% ipython --no-banner

In [1]: import numpy as np

In [2]: from numpy import linalg as LA

In [3]: np.set_printoptions(precision=2, suppress=True, linewidth=200, floatmode="fixed")

In [4]: data = np.load("data.npy")

In [5]: data
Out[5]: 
array([[ 1.24,  0.01,  1.50],
       [ 1.20,  0.03,  1.52],
       [-1.08, -0.17,  0.36],
       [-0.68, -0.15,  0.92],
       [-2.90, -0.62,  1.70],
       [ 0.82,  0.01,  1.00],
       [-0.97, -0.40,  2.28],
       [-1.11, -0.19,  0.39],
       [-1.06, -0.19,  0.40],
       [ 0.41,  0.00,  0.52],
       [-1.03, -0.39,  2.28],
       [-0.29, -0.21,  1.41],
       [-2.89, -0.61,  1.71],
       [ 0.78,  0.00,  1.00],
       [-1.12, -0.20,  0.39],
       [ 0.11, -0.23,  1.89]])

In [6]: [round(float(x), 2) for x in LA.svd(data, compute_uv=False)[:3]]
Out[6]: [6.49, 4.22, 0.08]

In [7]: print(round(np.log10(LA.cond(data))))
2

In [8]: round(LA.norm(data, 2) / LA.norm(data), 2)
Out[8]: np.float64(0.84)

In [9]: G = np.cov(data, rowvar=False)

In [10]: np.corrcoef(data.T)
Out[10]: 
array([[ 1.00,  0.91, -0.09],
       [ 0.91,  1.00, -0.48],
       [-0.09, -0.48,  1.00]])

In [11]: np.round(LA.eigvalsh(G)[::-1], 2) + 0
Out[11]: array([1.64, 0.46, 0.00])

In [12]: data.std(axis=0)
Out[12]: array([1.22, 0.20, 0.65])

In [13]: A = np.load("case14.npy")

In [14]: A.round(2) + 0
Out[14]: 
array([[ 0.09, -0.09, -0.12,  0.01, -0.07, -0.04,  0.04,  0.07,  0.14,  0.10, -0.02, -0.10,  0.06],
       [-0.09,  0.09,  0.12, -0.01,  0.07,  0.04, -0.04, -0.07, -0.14, -0.10,  0.02,  0.10, -0.06],
       [-0.12,  0.12,  0.16, -0.01,  0.10,  0.05, -0.05, -0.10, -0.19, -0.14,  0.03,  0.14, -0.08],
       [ 0.01, -0.01, -0.01,  0.00, -0.01,  0.00,  0.00,  0.01,  0.01,  0.01,  0.00, -0.01,  0.01],
       [-0.07,  0.07,  0.10, -0.01,  0.06,  0.03, -0.03, -0.06, -0.11, -0.09,  0.02,  0.09, -0.05],
       [-0.04,  0.04,  0.05,  0.00,  0.03,  0.02, -0.02, -0.03, -0.06, -0.05,  0.01,  0.05, -0.03],
       [ 0.04, -0.04, -0.05,  0.00, -0.03, -0.02,  0.02,  0.03,  0.06,  0.05, -0.01, -0.05,  0.03],
       [ 0.07, -0.07, -0.10,  0.01, -0.06, -0.03,  0.03,  0.06,  0.11,  0.09, -0.02, -0.09,  0.05],
       [ 0.14, -0.14, -0.19,  0.01, -0.11, -0.06,  0.06,  0.11,  0.21,  0.16, -0.04, -0.16,  0.09],
       [ 0.10, -0.10, -0.14,  0.01, -0.09, -0.05,  0.05,  0.09,  0.16,  0.12, -0.03, -0.12,  0.07],
       [-0.02,  0.02,  0.03,  0.00,  0.02,  0.01, -0.01, -0.02, -0.04, -0.03,  0.01,  0.03, -0.02],
       [-0.10,  0.10,  0.14, -0.01,  0.09,  0.05, -0.05, -0.09, -0.16, -0.12,  0.03,  0.12, -0.07],
       [ 0.06, -0.06, -0.08,  0.01, -0.05, -0.03,  0.03,  0.05,  0.09,  0.07, -0.02, -0.07,  0.04]])

In [15]: # symmetric, so the eigenvalues are real

In [16]: rk = LA.matrix_rank(A)

In [17]: rk
Out[17]: np.int64(1)

In [18]: null = LA.svd(A)[2][rk:].T

In [19]: [int(LA.matrix_rank(np.delete(A, i, axis=0))) for i in range(13)]
Out[19]: [1, 1, 1, 1, 1, 1, 1, 1, 1, 1, 1, 1, 1]

In [20]: [int(LA.matrix_rank(A[:, :j + 1])) for j in range(13)]
Out[20]: [1, 1, 1, 1, 1, 1, 1, 1, 1, 1, 1, 1, 1]

In [21]: null.shape
Out[21]: (13, 12)

In [22]: Uu, sig, Vh = LA.svd(A)

In [23]: V = Vh[:(sig > 1e-8).sum()]

In [24]: rng = np.random.default_rng(822215)

In [25]: x = A[1] + 4 * A[10] + rng.integers(2) * np.eye(13)[1]

In [26]: print(x)
[-0.19  0.19  0.25 -0.02  0.15  0.08 -0.08 -0.15 -0.29 -0.22  0.05  0.22 -0.12]

In [27]: np.round(np.diag(V.T @ V), 2) + 0
Out[27]: array([0.09, 0.09, 0.16, 0.00, 0.06, 0.02, 0.02, 0.06, 0.21, 0.12, 0.01, 0.12, 0.04])

In [28]: mat = np.load("block15.npy")

In [29]: mat
Out[29]: 
array([[1.00, 0.50, 0.25, 0.12, 0.06, 0.03, 0.02, 0.01, 0.00, 0.00, 0.00, 0.00, 0.00, 0.00, 0.00],
       [0.50, 1.00, 0.50, 0.25, 0.12, 0.06, 0.03, 0.02, 0.01, 0.00, 0.00, 0.00, 0.00, 0.00, 0.00],
       [0.25, 0.50, 1.00, 0.50, 0.25, 0.12, 0.06, 0.03, 0.02, 0.01, 0.00, 0.00, 0.00, 0.00, 0.00],
       [0.12, 0.25, 0.50, 1.00, 0.50, 0.25, 0.12, 0.06, 0.03, 0.02, 0.01, 0.00, 0.00, 0.00, 0.00],
       [0.06, 0.12, 0.25, 0.50, 1.00, 0.50, 0.25, 0.12, 0.06, 0.03, 0.02, 0.01, 0.00, 0.00, 0.00],
       [0.03, 0.06, 0.12, 0.25, 0.50, 1.00, 0.50, 0.25, 0.12, 0.06, 0.03, 0.02, 0.01, 0.00, 0.00],
       [0.02, 0.03, 0.06, 0.12, 0.25, 0.50, 1.00, 0.50, 0.25, 0.12, 0.06, 0.03, 0.02, 0.01, 0.00],
       [0.01, 0.02, 0.03, 0.06, 0.12, 0.25, 0.50, 1.00, 0.50, 0.25, 0.12, 0.06, 0.03, 0.02, 0.01],
       [0.00, 0.01, 0.02, 0.03, 0.06, 0.12, 0.25, 0.50, 1.00, 0.50, 0.25, 0.12, 0.06, 0.03, 0.02],
       [0.00, 0.00, 0.01, 0.02, 0.03, 0.06, 0.12, 0.25, 0.50, 1.00, 0.50, 0.25, 0.12, 0.06, 0.03],
       [0.00, 0.00, 0.00, 0.01, 0.02, 0.03, 0.06, 0.12, 0.25, 0.50, 1.00, 0.50, 0.25, 0.12, 0.06],
       [0.00, 0.00, 0.00, 0.00, 0.01, 0.02, 0.03, 0.06, 0.12, 0.25, 0.50, 1.00, 0.50, 0.25, 0.12],
       [0.00, 0.00, 0.00, 0.00, 0.00, 0.01, 0.02, 0.03, 0.06, 0.12, 0.25, 0.50, 1.00, 0.50, 0.25],
       [0.00, 0.00, 0.00, 0.00, 0.00, 0.00, 0.01, 0.02, 0.03, 0.06, 0.12, 0.25, 0.50, 1.00, 0.50],
       [0.00, 0.00, 0.00, 0.00, 0.00, 0.00, 0.00, 0.01, 0.02, 0.03, 0.06, 0.12, 0.25, 0.50, 1.00]])

In [30]: w, V = LA.eigh(mat)

In [31]: w
Out[31]: array([0.34, 0.35, 0.36, 0.38, 0.42, 0.47, 0.53, 0.62, 0.75, 0.94, 1.19, 1.50, 1.92, 2.40, 2.82])

In [32]: (w > 1e-8).sum(), (w < -1e-8).sum()
Out[32]: (np.int64(15), np.int64(0))

In [33]: LA.eigvalsh(mat @ mat)
Out[33]: array([0.12, 0.12, 0.13, 0.14, 0.18, 0.22, 0.28, 0.38, 0.57, 0.89, 1.41, 2.25, 3.68, 5.77, 7.93])

In [34]: F = np.load("w.npy")

In [35]: F
Out[35]: 
array([[-1,  0,  0,  0,  0,  0,  0,  0,  0,  0,  0,  0,  0],
       [-3,  2,  0,  0,  0,  0,  0,  0,  0,  0,  0,  0,  0],
       [ 1, -2,  1,  0,  0,  0,  0,  0,  0,  0,  0,  0,  0],
       [ 1, -3,  2,  2,  0,  0,  0,  0,  0,  0,  0,  0,  0],
       [ 2, -1,  2,  0,  3,  0,  0,  0,  0,  0,  0,  0,  0],
       [ 3,  2, -3,  0, -1, -3,  0,  0,  0,  0,  0,  0,  0],
       [ 2,  1,  0, -1, -2,  2,  1,  0,  0,  0,  0,  0,  0],
       [-3,  3,  3,  2,  3, -2,  0,  2,  0,  0,  0,  0,  0],
       [-3, -2,  0, -1,  3, -1,  1, -2, -1,  0,  0,  0,  0],
       [ 0,  2,  0,  1,  1,  3,  2,  2,  3,  1,  0,  0,  0],
       [ 3, -3, -1,  3,  1,  2,  0,  0,  2,  2, -2,  0,  0],
       [-1,  1, -1,  2, -3,  2, -3, -3, -3, -1, -3,  3,  0],
       [ 3, -1,  0,  1,  2, -2,  2, -1, -3,  0,  2,  2, -2]])

In [36]: # triangular

In [37]: LA.matrix_rank(F, rtol=0.1)
Out[37]: np.int64(9)

In [38]: np.round(LA.norm(F, 2) / LA.norm(F), 2)
Out[38]: np.float64(0.49)

In [39]: LA.cond(F) > 100
Out[39]: np.True_

In [40]: [round(float(x), 2) for x in LA.svd(F, compute_uv=False)[:3]]
Out[40]: [9.41, 9.21, 8.09]

In [41]: np.argsort(-LA.norm(F, axis=0).round(6), kind="stable")[:3]
Out[41]: array([0, 1, 4])

In [42]: LA.matrix_rank(F - F[0, 0] * np.eye(13))
Out[42]: np.int64(12)

In [43]: np.prod(np.diag(F)), round(float(LA.det(F)), 2)
Out[43]: (np.int64(-864), -864.0)

In [44]: np.round(LA.norm(F, 1), 2), np.round(LA.norm(F, np.inf), 2)
Out[44]: (np.float64(26.0), np.float64(26.0))

In [45]: LA.norm(F, axis=1).argmax()
Out[45]: np.int64(11)

In [46]: round(LA.norm(F, "nuc"), 2)
Out[46]: np.float64(53.43)

In [47]: LA.norm(F, axis=1)
Out[47]: array([1.00, 3.61, 2.45, 4.24, 4.24, 5.66, 3.87, 6.93, 5.48, 5.74, 6.71, 8.12, 6.71])

In [48]: np.round(LA.norm(F[2], 1), 2), round(float(LA.norm(F[2], np.inf)), 2)
Out[48]: (np.float64(4.0), 2.0)

In [49]: LA.norm(F, axis=0)
Out[49]: array([8.12, 7.14, 5.39, 5.00, 6.86, 6.24, 4.36, 4.69, 5.66, 2.45, 4.12, 3.61, 2.00])

In [50]: W1 = np.array([[7, 7, -2, 7, -2, 0],
    ...:     [-5, 9, 5, -5, -6, 7],
    ...:     [9, -3, 1, 4, -5, -9],
    ...:     [4, -6, 4, 2, -4, 0],
    ...:     [-6, 5, -9, 2, 9, -2],
    ...:     [5, -1, 3, -2, 7, 7],
    ...:     [7, 8, -9, 9, 5, 6],
    ...:     [-2, 3, 2, 5, 5, 5],
    ...:     [9, 5, 6, 4, -6, -3],
    ...:     [-8, -4, -5, -7, 1, -5],
    ...:     [3, 6, -3, -1, 7, -7],
    ...:     [8, -1, -9, -6, 8, -1],
    ...:     [-8, -5, -4, 0, -8, -5]])

In [51]: coef = np.array([-2, 2, 3, 2, -2, 2])

In [52]: hid = np.maximum(F @ W1 + coef, 0)

In [53]: LA.matrix_rank(hid)
Out[53]: np.int64(6)

In [54]: (hid > 0).astype(int)
Out[54]: 
array([[0, 0, 1, 0, 0, 1],
       [0, 0, 1, 0, 0, 1],
       [1, 0, 0, 1, 1, 0],
       [1, 0, 0, 1, 0, 0],
       [1, 1, 0, 1, 1, 0],
       [0, 1, 1, 1, 0, 1],
       [1, 1, 1, 1, 0, 1],
       [0, 1, 1, 1, 0, 0],
       [0, 0, 0, 0, 1, 0],
       [1, 1, 1, 1, 1, 1],
       [1, 0, 0, 1, 1, 0],
       [0, 0, 1, 0, 0, 1],
       [1, 1, 0, 1, 1, 0]])

In [55]: cent = np.array([[2, -2], [0, 3], [1, 3], [3, -2], [-2, -1], [0, -2]])

In [56]: W1 @ cent
Out[56]: 
array([[ 37, -11],
       [ -8,  54],
       [ 41,  -9],
       [ 26, -14],
       [-33,  -9],
       [ -7, -21],
       [ 22, -52],
       [  3,  -6],
       [ 48,  19],
       [-44,  12],
       [-14,  12],
       [-27, -40],
       [ -4,   7]])

In [57]: hid @ cent
Out[57]: 
array([[   5,   11],
       [  19,   25],
       [ 111,  -97],
       [ 200, -164],
       [ 105,  -73],
       [  19,   98],
       [ 109,  -24],
       [  12,   44],
       [ -82,  -41],
       [ 115,  -12],
       [ 172, -144],
       [  40,   46],
       [   7,  -69]])

In [58]: f = np.array([2, 2])

In [59]: print(np.correlate(F[3], F[0], "full"))
[ 0  0  0  0  0  0  0  0  0  0  0  0 -1  3 -2 -2  0  0  0  0  0  0  0  0  0]

In [60]: np.cross(F[3, :3], F[0, :3])
Out[60]: array([ 0, -2, -3])

In [61]: np.polyval(f, F[3])
Out[61]: array([ 4, -4,  6,  6,  2,  2,  2,  2,  2,  2,  2,  2,  2])

In [62]: K = np.load("m.npy")

In [63]: K
Out[63]: 
array([[0, 0, 0, 1, 1, 0, 1, 0],
       [0, 0, 0, 0, 1, 1, 0, 1],
       [0, 0, 0, 0, 0, 1, 1, 0],
       [1, 0, 0, 0, 0, 0, 1, 1],
       [1, 1, 0, 0, 0, 0, 0, 1],
       [0, 1, 1, 0, 0, 0, 0, 0],
       [1, 0, 1, 1, 0, 0, 0, 0],
       [0, 1, 0, 1, 1, 0, 0, 0]])

In [64]: rk = LA.matrix_rank(K)

In [65]: print(rk)
7

In [66]: null = LA.svd(K)[2][rk:].T

In [67]: null.shape
Out[67]: (8, 1)

In [68]: print(np.round(null @ null.T, 2) + 0)
[[ 0.25  0.00  0.00 -0.25  0.25  0.00  0.00 -0.25]
 [ 0.00  0.00  0.00  0.00  0.00  0.00  0.00  0.00]
 [ 0.00  0.00  0.00  0.00  0.00  0.00  0.00  0.00]
 [-0.25  0.00  0.00  0.25 -0.25  0.00  0.00  0.25]
 [ 0.25  0.00  0.00 -0.25  0.25  0.00  0.00 -0.25]
 [ 0.00  0.00  0.00  0.00  0.00  0.00  0.00  0.00]
 [ 0.00  0.00  0.00  0.00  0.00  0.00  0.00  0.00]
 [-0.25  0.00  0.00  0.25 -0.25  0.00  0.00  0.25]]

In [69]: [int(LA.matrix_rank(K[:i])) for i in range(1, len(K) + 1)]
Out[69]: [1, 2, 3, 4, 5, 6, 7, 7]

In [70]: [int(LA.matrix_rank(K[:, :j + 1])) for j in range(8)]
Out[70]: [1, 2, 3, 4, 5, 6, 7, 7]

In [71]: np.round(null[:, 0] / null[np.abs(null[:, 0]).round(6).argmax(), 0], 2) + 0
Out[71]: array([ 1.00,  0.00,  0.00, -1.00,  1.00,  0.00,  0.00, -1.00])

In [72]: print(LA.matrix_rank(K.T @ K), LA.matrix_rank(K @ K.T))
7 7

In [73]: np.round(K @ null, 2) + 0
Out[73]: 
array([[0.00],
       [0.00],
       [0.00],
       [0.00],
       [0.00],
       [0.00],
       [0.00],
       [0.00]])

In [74]: [int(LA.matrix_rank(np.delete(K, i, axis=0))) for i in range(8)]
Out[74]: [7, 6, 6, 7, 7, 6, 6, 7]
